In [1]: import numpy as np

In [2]: from numpy import linalg as LA

In [3]: np.set_printoptions(precision=2, suppress=True, linewidth=200)

In [4]: feats = np.load("case1.npy")

In [5]: print(feats)
[[  1.79   0.9   19.9 ]
 [ 17.46   8.73   4.37]
 [  1.26   0.63  19.95]
 [ -1.92  -0.96 -19.88]
 [-17.76  -8.88  -2.38]
 [ 16.52   8.26   7.67]
 [-10.2   -5.1  -16.43]
 [-14.86  -7.43 -11.14]
 [-12.63  -6.31 -14.17]
 [  5.94   2.97  18.86]
 [-17.19  -8.59  -5.54]
 [  2.29   1.14 -19.84]]

In [6]: # looks like rank 2

In [7]: labels = feats[:, 1] > np.median(feats[:, 1])

In [8]: u = feats[labels].mean(axis=0) - feats[~labels].mean(axis=0)

In [9]: print(((feats - feats.mean(axis=0)) @ u > 0).astype(int))
[1 1 1 0 0 1 0 0 0 1 0 0]

In [10]: print(np.argsort(-np.abs(u).round(6), kind="stable"))
[2 0 1]

In [11]: print(labels.astype(int))
[1 1 1 0 0 1 0 0 0 1 0 1]

In [12]: Xs = feats - feats.mean(axis=0)

In [13]: vecs = LA.svd(Xs)[2][:2]

In [14]: A2 = Xs - Xs @ vecs.T @ vecs

In [15]: print(np.diag(vecs.T @ vecs))
[0.8 0.2 1. ]

In [16]: print(LA.norm(A2, axis=1).round(6).argmax())
0

In [17]: print(np.round(A2.std(axis=0), 2) + 0)
[0. 0. 0.]

In [18]: print(round(LA.norm(A2) / LA.norm(Xs), 2))
0.0

In [19]: print((Xs @ vecs.T).std(axis=0))
[16.99 10.08]

In [20]: cent = feats[[7, 3]].astype(float)

In [21]: for _ in range(5):
    ...:     labels = LA.norm(feats[:, None] - cent, axis=-1).argmin(axis=1)
    ...:     cent = np.array([feats[labels == j].mean(axis=0) for j in range(2)])
    ...: 

In [22]: print(labels)
[0 1 0 1 0 1 0 0 0 0 0 1]

In [23]: print(np.bincount(labels))
[8 4]

In [24]: def softmax(z):
    ...:     e = np.exp(z - z.max(axis=-1, keepdims=True))
    ...:     return e / e.sum(axis=-1, keepdims=True)
    ...: 

In [25]: print(np.round(softmax(feats[0]), 2) + 0)
[0. 0. 1.]

In [26]: print(softmax(feats).sum(axis=1))
[1. 1. 1. 1. 1. 1. 1. 1. 1. 1. 1. 1.]

In [27]: att = feats @ feats.T / np.sqrt(3)

In [28]: print(np.round(softmax(att), 2) + 0)
[[0.53 0.   0.47 0.   0.   0.   0.   0.   0.   0.   0.   0.  ]
 [0.   0.97 0.   0.   0.   0.03 0.   0.   0.   0.   0.   0.  ]
 [0.47 0.   0.53 0.   0.   0.   0.   0.   0.   0.   0.   0.  ]
 [0.   0.   0.   1.   0.   0.   0.   0.   0.   0.   0.   0.  ]
 [0.   0.   0.   0.   0.95 0.   0.   0.   0.   0.   0.05 0.  ]
 [0.   0.03 0.   0.   0.   0.97 0.   0.   0.   0.   0.   0.  ]
 [0.   0.   0.   0.   0.   0.   0.97 0.   0.03 0.   0.   0.  ]
 [0.   0.   0.   0.   0.   0.   0.   0.99 0.01 0.   0.   0.  ]
 [0.   0.   0.   0.   0.   0.   0.03 0.01 0.96 0.   0.   0.  ]
 [0.   0.   0.   0.   0.   0.   0.   0.   0.   1.   0.   0.  ]
 [0.   0.   0.   0.   0.05 0.   0.   0.   0.   0.   0.95 0.  ]
 [0.   0.   0.   0.   0.   0.   0.   0.   0.   0.   0.   1.  ]]

In [29]: print(np.round(softmax(att + np.triu(np.full(att.shape, -np.inf), 1)), 2) + 0)
[[1.   0.   0.   0.   0.   0.   0.   0.   0.   0.   0.   0.  ]
 [0.   1.   0.   0.   0.   0.   0.   0.   0.   0.   0.   0.  ]
 [0.47 0.   0.53 0.   0.   0.   0.   0.   0.   0.   0.   0.  ]
 [0.   0.   0.   1.   0.   0.   0.   0.   0.   0.   0.   0.  ]
 [0.   0.   0.   0.   1.   0.   0.   0.   0.   0.   0.   0.  ]
 [0.   0.03 0.   0.   0.   0.97 0.   0.   0.   0.   0.   0.  ]
 [0.   0.   0.   0.   0.   0.   1.   0.   0.   0.   0.   0.  ]
 [0.   0.   0.   0.   0.   0.   0.   1.   0.   0.   0.   0.  ]
 [0.   0.   0.   0.   0.   0.   0.03 0.01 0.96 0.   0.   0.  ]
 [0.   0.   0.   0.   0.   0.   0.   0.   0.   1.   0.   0.  ]
 [0.   0.   0.   0.   0.05 0.   0.   0.   0.   0.   0.95 0.  ]
 [0.   0.   0.   0.   0.   0.   0.   0.   0.   0.   0.   1.  ]]

In [30]: print(softmax(att)[0] @ feats)
[ 1.54  0.77 19.92]

In [31]: u = np.array([2, 2, 1, 0])

In [32]: W0 = u[np.abs(np.subtract.outer(np.arange(4), np.arange(4)))]

In [33]: print(W0)
[[2 2 1 0]
 [2 2 2 1]
 [1 2 2 2]
 [0 1 2 2]]

In [34]: # symmetric, so the eigenvalues are real

In [35]: x0 = np.array([-2, 5, -1, -3])

In [36]: target = W0 @ x0

In [37]: print(target)
[ 5  1  0 -3]

In [38]: print(LA.solve(W0.T, W0[3]))
[0. 0. 0. 1.]

In [39]: print(LA.solve(W0, target))
[-2.  5. -1. -3.]

In [40]: print(LA.solve(W0, W0[:, 0]))
[ 1.  0.  0. -0.]

In [41]: print(LA.solve(W0, target + W0[:, 2]))
[-2.  5.  0. -3.]

In [42]: A2 = W0 / LA.norm(W0, axis=1, keepdims=True)

In [43]: gram = A2 @ A2.T

In [44]: print(round(np.degrees(np.arccos(np.clip(gram[0, 3], -1, 1))), 2))
63.61

In [45]: print(np.argwhere(np.triu(np.abs(gram) > 0.95, 1)))
[]

In [46]: print((np.abs(gram) > 0.9).astype(int))
[[1 1 0 0]
 [1 1 1 0]
 [0 1 1 1]
 [0 0 1 1]]

In [47]: O, vecs = LA.qr(W0[:, :2])[0], LA.qr(W0[:, 2:])[0]

In [48]: sig = LA.svd(O.T @ vecs, compute_uv=False)

In [49]: print(np.round(LA.norm(O @ O.T - vecs @ vecs.T, 2), 2))
0.24

In [50]: O, _ = LA.qr(np.array([[0.4, 1.7, 0.8, -1.1],
    ...:     [-1.4, -1.1, -1.6, 1.2],
    ...:     [2.4, -1.6, -0.6, -0.9],
    ...:     [1.6, 1.9, 1.0, -1.3]]))

In [51]: data = -1 * O

In [52]: print(data)
[[ 0.12 -0.52 -0.26  0.81]
 [-0.43  0.29 -0.85 -0.02]
 [ 0.74  0.61 -0.18  0.22]
 [ 0.5  -0.53 -0.41 -0.55]]

In [53]: t3 = np.stack([data, 3 * data, data[::-1]])

In [54]: print(t3.shape)
(3, 4, 4)

In [55]: print(t3.sum(axis=0))
[[ 0.99 -2.6  -1.45  2.67]
 [-0.99  1.75 -3.6   0.13]
 [ 2.54  2.71 -1.57  0.85]
 [ 2.1  -2.64 -1.92 -1.39]]

In [56]: print(np.round(np.einsum("bij,cij->bc", t3, t3), 2) + 0)
[[ 4. 12.  0.]
 [12. 36.  0.]
 [ 0.  0.  4.]]

In [57]: print(LA.matrix_rank(t3))
[4 4 4]

In [58]: rng = np.random.default_rng(99031)

In [59]: labels = rng.permutation(4)

In [60]: print(labels)
[1 0 2 3]

In [61]: A2 = data[labels][:, labels]

In [62]: print(np.round(np.trace(A2), 2))
-0.32

In [63]: print(np.diag(A2))
[ 0.29  0.12 -0.18 -0.55]

In [64]: print(A2)
[[ 0.29 -0.43 -0.85 -0.02]
 [-0.52  0.12 -0.26  0.81]
 [ 0.61  0.74 -0.18  0.22]
 [-0.53  0.5  -0.41 -0.55]]

In [65]: print(round(float(LA.det(A2)), 2), np.round(LA.det(data[labels]), 2))
-1.0 1.0

In [66]: print(np.allclose(A2, data))
False

In [67]: A2 = LA.inv(data)

In [68]: print(round(float(LA.det(data) * LA.det(A2)), 2))
1.0

In [69]: print(np.round(LA.slogdet(data)[0], 2))
-1.0

In [70]: print(round(LA.cond(data), 2))
1.0

In [71]: print(np.round(data @ A2, 2) + 0)
[[1. 0. 0. 0.]
 [0. 1. 0. 0.]
 [0. 0. 1. 0.]
 [0. 0. 0. 1.]]

In [72]: print((np.abs(A2) > 1e-9).astype(int))
[[1 1 1 1]
 [1 1 1 1]
 [1 1 1 1]
 [1 1 1 1]]

In [73]: O = data.astype(float).copy()

In [74]: for j in range(4):
    ...:     O[:, j] -= O[:, :j] @ (O[:, :j].T @ O[:, j])
    ...:     O[:, j] /= LA.norm(O[:, j])
    ...: 

In [75]: print(O)
[[ 0.12 -0.52 -0.26  0.81]
 [-0.43  0.29 -0.85 -0.02]
 [ 0.74  0.61 -0.18  0.22]
 [ 0.5  -0.53 -0.41 -0.55]]

In [76]: print(np.round(O.T @ O, 2) + 0)
[[1. 0. 0. 0.]
 [0. 1. 0. 0.]
 [0. 0. 1. 0.]
 [0. 0. 0. 1.]]

In [77]: print(np.round(O.T @ data, 2) + 0)
[[1. 0. 0. 0.]
 [0. 1. 0. 0.]
 [0. 0. 1. 0.]
 [0. 0. 0. 1.]]
